$ ipython --no-banner

In [1]: import numpy as np

In [2]: from numpy import linalg as LA

In [3]: np.set_printoptions(suppress=True, linewidth=140)

In [4]: data = np.load("test1.npy")

In [5]: data
Out[5]: 
array([[ -4,   5,  -4],
       [ -1,   5,  -5],
       [  0,  10,  -1],
       [  3,   8,  -1],
       [  5,   9,  -4],
       [  7,  11,  -8],
       [  5,  13, -10],
       [  2,  18, -15],
       [ -2,  20, -19],
       [ -7,  19, -17],
       [-10,  20, -22],
       [ -9,  17, -25],
       [-11,  16, -24],
       [ -8,  12, -26],
       [ -4,   7, -28],
       [ -9,   7, -23],
       [ -9,  12, -25],
       [ -9,  16, -25],
       [-12,  12, -29],
       [-10,  13, -31],
       [ -7,  13, -31]])

In [6]: left, sv, Vh = LA.svd(data, full_matrices=False)

In [7]: np.round(np.sqrt((sv ** 2).sum()), 3), round(LA.norm(data), 3)
Out[7]: (np.float64(116.722), np.float64(116.722))

In [8]: print(np.round(left.T @ data @ Vh.T, 3) + 0)
[[112.394   0.      0.   ]
 [  0.     27.863   0.   ]
 [  0.      0.     14.674]]

In [9]: print(np.round(left.T @ left, 3) + 0)
[[1. 0. 0.]
 [0. 1. 0.]
 [0. 0. 1.]]

In [10]: print(np.allclose(left * sv @ Vh, data))
True

In [11]: sv.round(3)
Out[11]: array([112.394,  27.863,  14.674])

In [12]: print(np.round(np.abs(Vh[0]), 3))
[0.242 0.506 0.828]

In [13]: dist = LA.norm(data[:, None] - data[None], axis=-1)

In [14]: LA.matrix_rank(dist ** 2)
Out[14]: np.int64(5)

In [15]: dist.shape
Out[15]: (21, 21)

In [16]: G = data.T @ data

In [17]: LA.matrix_rank(G)
Out[17]: np.int64(3)

In [18]: G
Out[18]: 
array([[ 1100, -1284,  2580],
       [-1284,  3739, -5062],
       [ 2580, -5062,  8785]])

In [19]: print(np.allclose(G, G.T))
True

In [20]: np.round(LA.eigvalsh(G)[::-1], 3)
Out[20]: array([12632.301,   776.363,   215.336])

In [21]: np.trace(G), (data ** 2).sum()
Out[21]: (np.int64(13624), np.int64(13624))
